In [1]: import numpy as np

In [2]: from numpy import linalg as LA

In [3]: np.set_printoptions(precision=2, suppress=True, linewidth=160, sign=" ")

In [4]: E = np.load("m.npy")

In [5]: print(E)
[[ 1.99 -4.03 -1.07 -3.96 -0.92]
 [-1.93 -5.97  0.99 -6.04  0.97]
 [-2.04 -3.96  1.02 -4.06  0.92]
 [-1.97  4.04  0.92  3.95  0.92]
 [-1.99 -2.05  1.02 -2.    1.04]
 [ 1.91 -6.03 -0.97 -5.9  -0.97]]

In [6]: vec = np.array([3, 1, 0, 3, 3])

In [7]: target = E @ vec

In [8]: print(np.round(LA.pinv(E) @ E, 2) + 0)
[[ 1.  0.  0.  0.  0.]
 [ 0.  1.  0.  0.  0.]
 [ 0.  0.  1.  0.  0.]
 [ 0.  0.  0.  1.  0.]
 [ 0.  0.  0.  0.  1.]]

In [9]: print(np.round(LA.solve(E.T @ E, E.T @ target), 2) + 0)
[ 3.  1.  0.  3.  3.]

In [10]: print(target)
[-12.7  -26.97 -19.5   12.74 -10.9  -20.91]

In [11]: rng = np.random.default_rng(5848)

In [12]: target = target + 0.02 * rng.normal(size=6)

In [13]: print(target)
[-12.7  -26.95 -19.55  12.76 -10.93 -20.9 ]

In [14]: coef, *_ = LA.lstsq(E, target)

In [15]: print(coef.round())
[ 3.  1. -0.  3.  3.]

In [16]: print(round(LA.norm(target - E @ coef), 2))
0.05

In [17]: print([round(float(LA.norm(LA.solve(E.T @ E + lam * np.eye(5), E.T @ target))), 2) for lam in (0, 1, 10, 100)])
[5.34, 3.08, 2.88, 2.02]

In [18]: print(round(LA.norm(E, 2) / LA.norm(E), 2))
0.94

In [19]: print([round(float(x), 2) for x in LA.svd(E, compute_uv=False)[:3]])
[15.74, 5.89, 0.13]

In [20]: print(round(np.log10(LA.cond(E))))
2

In [21]: left, sig, Vh = LA.svd(E)

In [22]: print(np.argmax(sig[:-1] / (sig[1:] + 1e-6)) + 1)
2

In [23]: print(sig)
[ 15.74   5.89   0.13   0.09   0.07]

In [24]: other = left[:, :2] @ np.diag(sig[:2]) @ Vh[:2]

In [25]: print(LA.matrix_rank(E, rtol=0.05))
2

In [26]: print(round(LA.norm(E - other, 2), 2), round(sig[2], 2))
0.13 0.13

In [27]: left, sig, Vh = LA.svd(E, full_matrices=False)

In [28]: print(np.round(left.T @ left, 2) + 0)
[[ 1.  0.  0.  0.  0.]
 [ 0.  1.  0.  0.  0.]
 [ 0.  0.  1.  0.  0.]
 [ 0.  0.  0.  1.  0.]
 [ 0.  0.  0.  0.  1.]]

In [29]: print(np.abs(Vh[0]))
[ 0.02  0.71  0.01  0.7   0.01]

In [30]: print(round(np.sqrt((sig ** 2).sum()), 2), round(LA.norm(E), 2))
16.8 16.8

In [31]: print(np.round(sig / sig[0], 2) + 0)
[ 1.    0.37  0.01  0.01  0.  ]

In [32]: print((sig > 1e-8).sum())
5

In [33]: print(np.cumsum(sig ** 2) / np.sum(sig ** 2))
[ 0.88  1.    1.    1.    1.  ]

In [34]: print(np.allclose(left * sig @ Vh, E))
True

In [35]: M = np.loadtxt("x.csv", delimiter=",")

In [36]: print(M)
[[-1.2 -1.4  0.9 -0.4 -0.2 -1.4]
 [-1.3  0.3  0.5  1.5 -0.3 -0.8]
 [ 0.5  1.  -0.8 -0.5  1.1  1. ]
 [ 0.4 -0.4  1.2 -0.4 -0.5 -0.2]
 [-0.9 -0.9  0.6  0.5  0.1  0.3]
 [ 8.  21.   0.   0.   1.  -3. ]
 [ 1.4  0.   0.2 -0.4 -0.8  0.3]
 [-0.6  1.   0.6  1.3 -1.4 -1.6]
 [ 0.4  0.1 -0.8 -1.5  0.6  1.3]
 [ 0.3  2.1 -0.4 -0.3 -0.8 -0.3]
 [-0.9  1.   0.3 -1.  -0.4 -0.7]
 [-0.7 -0.2 -0.4  1.   1.2  0.2]
 [-0.4 -0.2 -1.3  1.4  0.6 -0.8]
 [ 0.2  1.6  0.7 -1.4 -0.4 -0.4]
 [ 1.  -0.4 -0.9 -0.3  0.6  0. ]]

In [37]: C2 = np.cov(M, rowvar=False)

In [38]: print(LA.eigvalsh(C2)[::-1])
[ 34.58   1.58   0.98   0.38   0.21   0.18]

In [39]: print(M.std(axis=0))
[ 2.17  5.25  0.73  0.94  0.76  1.03]

In [40]: print(round(np.corrcoef(M[:, 0], M[:, 5])[0, 1], 2))
-0.48

In [41]: print(np.argsort(-M.std(axis=0).round(6), kind="stable"))
[ 1  0  5  3  4  2]

In [42]: Ac = M - M.mean(axis=0)

In [43]: vecs = LA.svd(Ac)[2][:1]

In [44]: other = Ac - Ac @ vecs.T @ vecs

In [45]: print(round(float(LA.norm(other) / LA.norm(Ac)), 2))
0.3

In [46]: print((Ac @ vecs.T).std(axis=0))
[ 5.68]

In [47]: print(np.cov(Ac @ vecs.T, rowvar=False))
34.578928284833324

In [48]: z = M[:, 1] > np.median(M[:, 1])

In [49]: u = M[z].mean(axis=0) - M[~z].mean(axis=0)

In [50]: print(((M - M.mean(axis=0)) @ u > 0).astype(int))
[ 0  0  0  0  0  1  0  0  0  1  0  0  0  0  0]

In [51]: print(z.astype(int))
[ 0  1  1  0  0  1  0  1  0  1  1  0  0  1  0]

In [52]: Ac = M - M.mean(axis=0)

In [53]: left, sig, Vh = LA.svd(Ac, full_matrices=False)

In [54]: print(np.abs(Vh[-1]))
[ 0.27  0.21  0.25  0.17  0.64  0.61]

In [55]: print((np.sign(left[:, 0]) == np.sign(left[0, 0])).astype(int))
[ 1  1  1  1  1  0  1  1  1  0  1  1  1  1  1]

In [56]: print(np.abs(Vh[0]).argmax())
1

In [57]: print(LA.matrix_rank(Ac))
6

In [58]: print(round(float((sig ** 2).sum() ** 2 / (sig ** 4).sum()), 2))
1.2

In [59]: print(np.searchsorted(np.cumsum(sig ** 2) / (sig ** 2).sum(), 0.9) + 1)
1

In [60]: print(np.round(Ac.mean(axis=0), 2) + 0)
[ 0.  0.  0.  0.  0.  0.]

In [61]: print(np.abs(left[:, 0]).argmax())
5

In [62]: A = np.load("out16.npy")

In [63]: print(A)
[[-0.73  0.36 -0.31 -0.5 ]
 [ 0.   -0.05 -0.87  0.5 ]
 [-0.24  0.66  0.32  0.63]
 [-0.64 -0.65  0.23  0.32]]

In [64]: print(A.reshape(2, -1))
[[-0.73  0.36 -0.31 -0.5   0.   -0.05 -0.87  0.5 ]
 [-0.24  0.66  0.32  0.63 -0.64 -0.65  0.23  0.32]]

In [65]: print(A.reshape(-1, 2))
[[-0.73  0.36]
 [-0.31 -0.5 ]
 [ 0.   -0.05]
 [-0.87  0.5 ]
 [-0.24  0.66]
 [ 0.32  0.63]
 [-0.64 -0.65]
 [ 0.23  0.32]]

In [66]: print(A.ravel(order="F"))
[-0.73  0.   -0.24 -0.64  0.36 -0.05  0.66 -0.65 -0.31 -0.87  0.32  0.23 -0.5   0.5   0.63  0.32]

In [67]: blk = A.reshape(4, 2, -1)

In [68]: print(np.swapaxes(blk, 1, 2)[2])
[[-0.24  0.32]
 [ 0.66  0.63]]

In [69]: print(blk.shape)
(4, 2, 2)

In [70]: print(np.einsum("ihd,jhd->hij", blk, blk).shape)
(2, 4, 4)

In [71]: print(np.round(np.einsum("ihd,ihd->ih", blk, blk), 2) + 0)
[[ 0.66  0.34]
 [ 0.    1.  ]
 [ 0.5   0.5 ]
 [ 0.84  0.16]]

In [72]: u, v = A[2], A[3]

In [73]: print(round(float(u @ v), 2))
0.0

In [74]: print(u @ u)
1.0

In [75]: p = (u @ v) / (u @ u) * u

In [76]: print(LA.matrix_rank(np.outer(u, v)))
1

In [77]: print(v - p)
[-0.64 -0.65  0.23  0.32]

In [78]: print(round(LA.norm(u + v) ** 2 + LA.norm(u - v) ** 2, 2))
4.0

In [79]: data = np.load("a.npy")

In [80]: print(data)
[[-2  0  4  2 -5 -5  2]
 [ 5 -2 -2 -3  0 -4 -1]
 [ 3 -5  5 -1  4 -3 -3]
 [ 3 -2  5  2  3  4  5]
 [ 5  2 -2 -3  4 -4  4]
 [ 5  4  0  0 -5 -2  1]
 [ 5  2 -1 -1  0  0  4]]

In [81]: W = np.array([[2, -1, 3, -3, 0],
    ...:     [-3, -2, 2, -1, 1],
    ...:     [2, 1, -2, -2, 0],
    ...:     [-1, -1, 0, -2, -2],
    ...:     [-3, 2, 0, -1, 2],
    ...:     [0, 1, -2, 2, 3],
    ...:     [-1, -3, 1, 0, -2]])

In [82]: coef = np.array([-2, -2, -2, -3, -3])

In [83]: act = np.maximum(data @ W + coef, 0)

In [84]: print(act)
[[ 13   0   0   0   0]
 [ 14   0  20   0   0]
 [ 21  25   0   0   0]
 [  4   0   0   0   0]
 [  0   0  33   0   0]
 [ 10   0  26   0   0]
 [  0   0  23   0   0]]

In [85]: basis = np.array([[2, -2, -1], [2, -2, 1], [2, -1, 1], [2, -1, -2], [0, 0, 1]])

In [86]: print(act @ basis)
[[ 26 -26 -13]
 [ 68 -48   6]
 [ 92 -92   4]
 [  8  -8  -4]
 [ 66 -33  33]
 [ 72 -46  16]
 [ 46 -23  23]]

In [87]: print((act @ basis).round(6).argmax(axis=1))
[ 0  0  0  0  0  0  0]
